>>> import numpy as np
>>> np.set_printoptions(precision=2, suppress=True, linewidth=160)
>>> F = np.loadtxt("block7.csv", delimiter=",")
>>> F
array([[  6.09,  10.02,   4.99, -13.23,  -7.4 ,   1.79,  -2.1 ],
       [ -2.19, -13.23,   0.19,  10.88,   5.87,   6.69,  -4.74],
       [ -4.03,   8.64,  -6.45,  -0.95,  -0.2 , -12.82,  10.11],
       [ -5.58,   5.45,  -7.6 ,   2.83,   1.91, -12.8 ,  10.3 ],
       [ -5.89,   4.61,  -7.78,   3.71,   2.39, -12.64,  10.21],
       [ -7.15,  -0.92,  -8.09,   8.64,   5.07, -10.36,   8.66],
       [  0.04, -12.72,   2.68,   8.03,   4.21,   9.76,  -7.32],
       [  5.07,  11.67,   3.47, -13.12,  -7.27,  -1.04,   0.15],
       [  0.91,  13.09,  -1.65,  -9.34,  -4.97,  -8.57,   6.31],
       [  2.61, -10.61,   5.22,   3.79,   1.8 ,  12.13,  -9.42],
       [ -0.11, -12.79,   2.52,   8.24,   4.33,   9.58,  -7.17],
       [ -3.45, -12.93,  -1.33,  12.1 ,   6.61,   4.51,  -2.95],
       [  0.95,  13.1 ,  -1.61,  -9.38,  -5.  ,  -8.52,   6.27],
       [  6.91,   7.52,   6.46, -12.56,  -7.11,   4.97,  -4.59],
       [ -3.6 ,   9.31,  -6.09,  -1.86,  -0.7 , -12.66,   9.95],
       [  6.79,  -1.31,   8.14,  -6.83,  -4.09,  11.51,  -9.48],
       [  1.49,  13.21,  -1.  , -10.06,  -5.39,  -7.76,   5.63],
       [ -4.69, -12.07,  -2.95,  12.95,   7.15,   1.94,  -0.87],
       [ -5.98, -10.25,  -4.82,  13.25,   7.41,  -1.45,   1.83],
       [  0.19,  12.83,  -2.43,  -8.36,  -4.4 ,  -9.49,   7.09],
       [ -7.3 ,  -3.66,  -7.7 ,  10.55,   6.09,  -8.51,   7.29],
       [ -4.67,   7.48,  -6.96,   0.52,   0.62, -12.93,  10.28],
       [ -6.98,   0.31,  -8.15,   7.67,   4.55, -11.03,   9.15],
       [  4.67,  -7.48,   6.96,  -0.51,  -0.62,  12.93, -10.28],
       [ -6.95,  -7.32,  -6.55,  12.48,   7.07,  -5.19,   4.76],
       [  6.36,   9.39,   5.43, -13.13,  -7.37,   2.69,  -2.81],
       [  0.62,  13.  ,  -1.96,  -8.96,  -4.75,  -8.94,   6.63],
       [ -1.51,  11.72,  -4.17,  -5.73,  -2.9 , -11.27,   8.64],
       [  6.52,  -2.5 ,   8.08,  -5.77,  -3.52,  12.  ,  -9.82],
       [ -7.25,  -5.  ,  -7.37,  11.35,   6.5 ,  -7.42,   6.47],
       [ -4.8 , -11.97,  -3.09,  13.01,   7.19,   1.69,  -0.66],
       [  7.05,   6.81,   6.76, -12.27,  -6.97,   5.71,  -5.17],
       [ -2.6 ,  10.62,  -5.21,  -3.81,  -1.8 , -12.12,   9.42],
       [ -6.05, -10.12,  -4.92,  13.24,   7.4 ,  -1.65,   1.99]])
>>> np.abs(np.diag(np.linalg.qr(F)[1])) > 1e-9
array([ True,  True, False, False, False, False, False])
>>> np.linalg.lstsq(F[:-1].T, F[-1])[2]
np.int32(2)
>>> np.unique(F.round(6), axis=0).shape
(34, 7)
>>> np.linalg.matrix_rank(F, rtol=0.1)
np.int64(2)
>>> Xs = F - F.mean(axis=0)
>>> evecs = np.linalg.svd(Xs)[2][:2]
>>> other = Xs - Xs @ evecs.T @ evecs
>>> np.round(other.std(axis=0), 2) + 0
array([0., 0., 0., 0., 0., 0., 0.])
>>> np.round(np.linalg.norm(other) / np.linalg.norm(Xs), 2)
np.float64(0.0)
>>> rng = np.random.default_rng(4191)
>>> other = F + rng.integers(-2, 3, (34, 2)) @ rng.integers(-2, 3, (2, 7))
>>> other
array([[  5.09,   7.02,   5.99, -11.23,  -3.4 ,  -1.21,   0.9 ],
       [ -0.19, -13.23,   1.19,  12.88,   0.87,   6.69,  -4.74],
       [ -3.03,   7.64,  -5.45,   1.05,  -2.2 , -13.82,  11.11],
       [ -3.58,   1.45,  -4.6 ,   8.83,  -1.09, -16.8 ,  14.3 ],
       [ -7.89,   6.61,  -9.78,  -0.29,   6.39, -10.64,   8.21],
       [ -6.15,   0.08,  -8.09,   8.64,   2.07,  -9.36,   7.66],
       [ -1.96, -12.72,   1.68,   6.03,   9.21,   9.76,  -7.32],
       [  4.07,  14.67,   1.47, -17.12,  -6.27,   1.96,  -2.85],
       [ -0.09,  16.09,  -3.65, -13.34,  -3.97,  -5.57,   3.31],
       [  2.61,  -6.61,   3.22,  -0.21,  -0.2 ,  16.13, -13.42],
       [ -2.11, -14.79,   2.52,   8.24,  10.33,   7.58,  -5.17],
       [ -5.45, -14.93,  -1.33,  12.1 ,  12.61,   2.51,  -0.95],
       [ -0.05,  12.1 ,  -1.61,  -9.38,  -2.  ,  -9.52,   7.27],
       [  8.91,   5.52,   8.46,  -8.56, -11.11,   2.97,  -2.59],
       [ -2.6 ,   8.31,  -5.09,   0.14,  -2.7 , -13.66,  10.95],
       [  5.79,  -4.31,   9.14,  -4.83,  -0.09,   8.51,  -6.48],
       [ -0.51,  17.21,  -4.  , -16.06,  -2.39,  -3.76,   1.63],
       [ -2.69, -12.07,  -1.95,  14.95,   2.15,   1.94,  -0.87],
       [ -3.98, -16.25,  -0.82,  21.25,   5.41,  -7.45,   7.83],
       [  2.19,  12.83,  -1.43,  -6.36,  -9.4 ,  -9.49,   7.09],
       [ -9.3 ,   2.34, -11.7 ,   2.55,   8.09,  -2.51,   1.29],
       [ -5.67,   8.48,  -7.96,  -1.48,   2.62, -11.93,   9.28],
       [ -5.98,   1.31,  -8.15,   7.67,   1.55, -10.03,   8.15],
       [  6.67,  -9.48,   8.96,   3.49,  -4.62,  10.93,  -8.28],
       [ -4.95,  -9.32,  -4.55,  16.48,   3.07,  -7.19,   6.76],
       [  5.36,   8.39,   5.43, -13.13,  -4.37,   1.69,  -1.81],
       [  1.62,  10.  ,   0.04,  -4.96,  -5.75, -11.94,   9.63],
       [ -0.51,   6.72,  -1.17,   0.27,  -2.9 , -16.27,  13.64],
       [  4.52,   1.5 ,   5.08, -11.77,  -0.52,  16.  , -13.82],
       [ -7.25,  -1.  ,  -9.37,   7.35,   4.5 ,  -3.42,   2.47],
       [ -2.8 ,  -9.97,  -3.09,  13.01,   1.19,   3.69,  -2.66],
       [  6.05,  11.81,   3.76, -18.27,  -6.97,  10.71, -10.17],
       [ -4.6 ,  10.62,  -6.21,  -5.81,   3.2 , -12.12,   9.42],
       [ -7.05, -11.12,  -4.92,  13.24,  10.4 ,  -2.65,   2.99]])
>>> np.abs(other - F).sum(axis=1)
array([17., 10.,  9., 26., 18.,  7., 10., 17., 17., 20., 14., 14.,  7., 18.,  9., 17., 26., 10., 34., 10., 34.,  9.,  7., 18., 18.,  7., 17., 25., 26., 20.,
       14., 25., 10.,  7.])
>>> np.round(np.linalg.svd(other - F, compute_uv=False), 2) + 0
array([38.36, 22.52,  0.  ,  0.  ,  0.  ,  0.  ,  0.  ])
>>> W0 = np.load("run9.npy")
>>> W0
array([[0.5 , 0.25, 0.  , 0.25, 0.  ],
       [0.25, 0.5 , 0.  , 0.25, 0.  ],
       [0.  , 0.  , 1.  , 0.  , 0.  ],
       [0.  , 0.  , 0.  , 1.  , 0.  ],
       [0.  , 0.  , 0.  , 0.  , 1.  ]])
>>> W2 = F[[32, 20]].astype(float)
>>> for _ in range(3):
...     lab = np.linalg.norm(F[:, None] - W2, axis=-1).argmin(axis=1)
...     W2 = np.array([F[lab == j].mean(axis=0) for j in range(2)])
... 
>>> lab
array([0, 1, 0, 0, 0, 1, 1, 0, 0, 1, 1, 1, 0, 0, 0, 0, 0, 1, 1, 0, 1, 0, 1, 1, 1, 0, 0, 0, 0, 1, 1, 0, 0, 1])
>>> W2
array([[ 1.11,  8.67, -0.5 , -6.75, -3.63, -4.89,  3.53],
       [-3.71, -8.72, -2.49,  9.71,  5.38,  0.91, -0.22]])
